>>> import numpy as np
>>> np.set_printoptions(precision=1, suppress=True, linewidth=120)
>>> arr = np.load("run1.npy")
>>> arr
array([[-1.1, -1.5, -0.7, -1.3,  0.1,  1.5, -0.1,  9. ,  0.9, -0.3],
       [ 0.1,  0. ,  0.8, -1.6,  1.5, -0.6,  1.2, 15. ,  0.4,  1.1],
       [ 0.1,  0.9, -0.6,  0.6,  0.6, -1. , -0.3,  1. ,  0.5, -0.8],
       [-1.4,  0.4, -0.5, -1.3, -0.6,  0.6,  0.2, -9. ,  0.7,  0. ],
       [-0.8, -1.9,  0. , -1.6,  0.5, -0.6,  1.2, -5. , -0.3,  1.5]])
>>> U, s = np.linalg.svd(arr)
Traceback (most recent call last):
  File "<python-input-4>", line 1, in <module>
    U, s = np.linalg.svd(arr)
    ^^^^
ValueError: too many values to unpack (expected 2)
>>> U, s, Vt = np.linalg.svd(arr, full_matrices=False)
>>> np.abs(U[:, 0]).round(6).argmax()
np.int64(1)
>>> np.round(np.abs(Vt[0]), 1) + 0
array([0. , 0. , 0. , 0. , 0.1, 0. , 0. , 1. , 0. , 0. ])
>>> s / s[0]
array([1. , 0.2, 0.2, 0.1, 0.1])
>>> (s > 1e-8).sum()
np.int64(5)
>>> np.cumsum(s ** 2) / np.sum(s ** 2)
array([0.9, 1. , 1. , 1. , 1. ])
>>> t3 = np.stack([arr, -3 * arr, arr[::-1]])
>>> t3.sum(axis=0)
array([[  1.4,   1.1,   1.4,   1. ,   0.3,  -3.6,   1.4, -23. ,  -2.1,   2.1],
       [ -1.6,   0.4,  -2.1,   1.9,  -3.6,   1.8,  -2.2, -39. ,  -0.1,  -2.2],
       [ -0.1,  -0.9,   0.6,  -0.6,  -0.6,   1. ,   0.3,  -1. ,  -0.5,   0.8],
       [  2.9,  -0.8,   1.8,   1. ,   2.7,  -1.8,   0.8,  33. ,  -1. ,   1.1],
       [  0.5,   2.3,  -0.7,   1.9,  -0.9,   2.7,  -2.5,  19. ,   1.5,  -3.3]])
>>> np.linalg.matrix_rank(t3)
array([5, 5, 5])
>>> (t3 @ arr.T).shape
(3, 5, 5)
>>> vec = np.array([3, 3, 5, 1, 5, 4, 3, 4, 2, 3])
>>> h1 = np.maximum(arr @ vec, 0)
>>> arr.T @ h1
array([ -25.9,  -44.6,   38.3, -159.7,  117.1,   -0.8,   87.2, 1408.3,   58.3,   72.9])
>>> print(np.maximum(arr @ vec, 0) - np.maximum(-arr @ vec, 0))
[ 30.5  75.5   1.3 -41.4 -22.1]
>>> w1 = np.array([[3, 5],
...     [-1, 1],
...     [5, -5],
...     [5, -3],
...     [-2, -5],
...     [3, 4],
...     [-2, -4],
...     [4, 2],
...     [2, 5],
...     [0, -2]])
>>> c = np.array([3, 2])
>>> hid = np.maximum(arr @ w1 + c, 0)
>>> (hid > 0).astype(int)
array([[1, 1],
       [1, 1],
       [1, 1],
       [0, 0],
       [0, 0]])
>>> hid
array([[33.5, 31.4],
       [52.9, 18.4],
       [ 3.8,  4.9],
       [ 0. ,  0. ],
       [ 0. ,  0. ]])
>>> np.linalg.matrix_rank(hid)
np.int64(2)
>>> cent = np.array([[1, 2, -1], [2, 2, 1]])
>>> hid @ cent
array([[ 96.3, 129.8,  -2.1],
       [ 89.7, 142.6, -34.5],
       [ 13.6,  17.4,   1.1],
       [  0. ,   0. ,   0. ],
       [  0. ,   0. ,   0. ]])
>>> w1 @ cent
array([[ 13,  16,   2],
       [  1,   0,   2],
       [ -5,   0, -10],
       [ -1,   4,  -8],
       [-12, -14,  -3],
       [ 11,  14,   1],
       [-10, -12,  -2],
       [  8,  12,  -2],
       [ 12,  14,   3],
       [ -4,  -4,  -2]])
>>> mat = np.load("sample12.npy")
>>> mat
array([[ 34. ,  -0.1,  40. ,  24.2,  23.9,  18. ,  30. ],
       [-49.8,  -0.6, -62.2, -29.8, -32.9, -33.2, -42. ],
       [  8. ,  -0.1,   1.4,  17.9,  10.6, -11. ,  11.6],
       [ 14.1,   0.2,  25.8,  -6. ,   3.2,  27.1,   5.9],
       [-10. ,   0. ,   2. , -29.9, -16.9,  23. , -17.9],
       [ 15.3,  -0.2,  23.9,  -0.5,   6.1,  20.3,   8.8],
       [ -2.3,  -0.3, -13.7,  18.4,   6.4, -24.7,   6. ],
       [-34.8,   0. , -37.9, -29.9, -26.9, -12. , -33.6]])
>>> q, Rm = np.linalg.qr(mat)
>>> np.round(abs(Rm[0, 0]), 1), round(np.linalg.norm(mat[:, 0]), 1)
(np.float64(73.8), np.float64(73.8))
>>> np.round(q.T @ q, 1) + 0
array([[1., 0., 0., 0., 0., 0., 0.],
       [0., 1., 0., 0., 0., 0., 0.],
       [0., 0., 1., 0., 0., 0., 0.],
       [0., 0., 0., 1., 0., 0., 0.],
       [0., 0., 0., 0., 1., 0., 0.],
       [0., 0., 0., 0., 0., 1., 0.],
       [0., 0., 0., 0., 0., 0., 1.]])
>>> K = np.load("layer13.npy")
>>> K
array([[2, 2, 2],
       [0, 0, 2],
       [0, 0, 0]])
>>> G = K.T @ K
>>> (K @ K.T).shape
(3, 3)
>>> np.trace(G), (K ** 2).sum()
(np.int64(16), np.int64(16))
>>> np.diag(G)
array([4, 4, 8])
>>> np.allclose(G, G.T)
True
>>> np.round(np.linalg.eigvalsh(G)[::-1], 1) + 0
array([13.7,  2.3,  0. ])
>>> K @ K
array([[4, 4, 8],
       [0, 0, 0],
       [0, 0, 0]])
>>> np.linalg.matrix_rank(K - K[0, 0] * np.eye(3))
np.int64(2)
>>> np.sort(np.linalg.eigvals(K))
array([0., 0., 2.])
>>> np.prod(np.diag(K)), round(np.linalg.det(K), 1)
(np.int64(0), np.float64(0.0))
>>> U, s, Vt = np.linalg.svd(K)
>>> print(np.argmax(s[:-1] / (s[1:] + 1e-6)) + 1)
2
>>> s
array([3.7, 1.5, 0. ])
>>> other = U[:, :2] @ np.diag(s[:2]) @ Vt[:2]
>>> round(np.linalg.norm(K - other) / np.linalg.norm(K), 1)
np.float64(0.0)
>>> round(float(np.abs(K - other).max()), 1)
0.0
>>> round(float(np.linalg.norm(K - other, 2)), 1), s[2]
(0.0, np.float64(0.0))
>>> np.allclose(K[:-1].T @ np.linalg.lstsq(K[:-1].T, K[-1])[0], K[-1])
True
>>> np.linalg.lstsq(K[:-1].T, K[-1])[2]
np.int32(2)
>>> print(np.unique(K.round(6), axis=0).shape)
(3, 3)
>>> m1 = np.array([[2, 2, 0, 2, 0, 2],
...     [0, 2, 1, 2, 2, 0],
...     [1, 2, 1, 0, 1, 0],
...     [2, 1, 1, 1, 2, 1],
...     [0, 0, 1, 1, 0, 0],
...     [0, 0, 1, 0, 1, 0],
...     [0, 0, 0, 2, 0, 2]])
>>> m1
array([[2, 2, 0, 2, 0, 2],
       [0, 2, 1, 2, 2, 0],
       [1, 2, 1, 0, 1, 0],
       [2, 1, 1, 1, 2, 1],
       [0, 0, 1, 1, 0, 0],
       [0, 0, 1, 0, 1, 0],
       [0, 0, 0, 2, 0, 2]])
>>> q, Rm = np.linalg.qr(m1)
>>> q.round(1) + 0
array([[-0.7, -0.1,  0.4, -0.2, -0.3,  0.1],
       [ 0. , -0.8, -0.1, -0.3,  0.4,  0.3],
       [-0.3, -0.5, -0.1,  0.5, -0.3, -0.4],
       [-0.7,  0.3, -0.4,  0. ,  0.5,  0.1],
       [ 0. ,  0. , -0.6, -0.3, -0.6,  0.4],
       [ 0. ,  0. , -0.6,  0.1,  0. , -0.4],
       [ 0. ,  0. ,  0. , -0.7,  0. , -0.6]])
>>> abs(Rm[0, 0]), np.round(np.linalg.norm(m1[:, 0]), 1)
(np.float64(3.0), np.float64(3.0))
>>> q.shape, Rm.shape
((7, 6), (6, 6))
>>> np.round(np.trace(q @ q.T), 1)
np.float64(6.0)
>>> Rm.round(1) + 0
array([[-3. , -2.7, -1. , -2. , -1.7, -2. ],
       [ 0. , -2.4, -1. , -1.5, -1.5,  0.1],
       [ 0. ,  0. , -1.8, -0.3, -1.7,  0.5],
       [ 0. ,  0. ,  0. , -2.8,  0. , -1.9],
       [ 0. ,  0. ,  0. ,  0. ,  1.5, -0.2],
       [ 0. ,  0. ,  0. ,  0. ,  0. , -1. ]])
>>> np.abs(np.diag(Rm))
array([3. , 2.4, 1.8, 2.8, 1.5, 1. ])
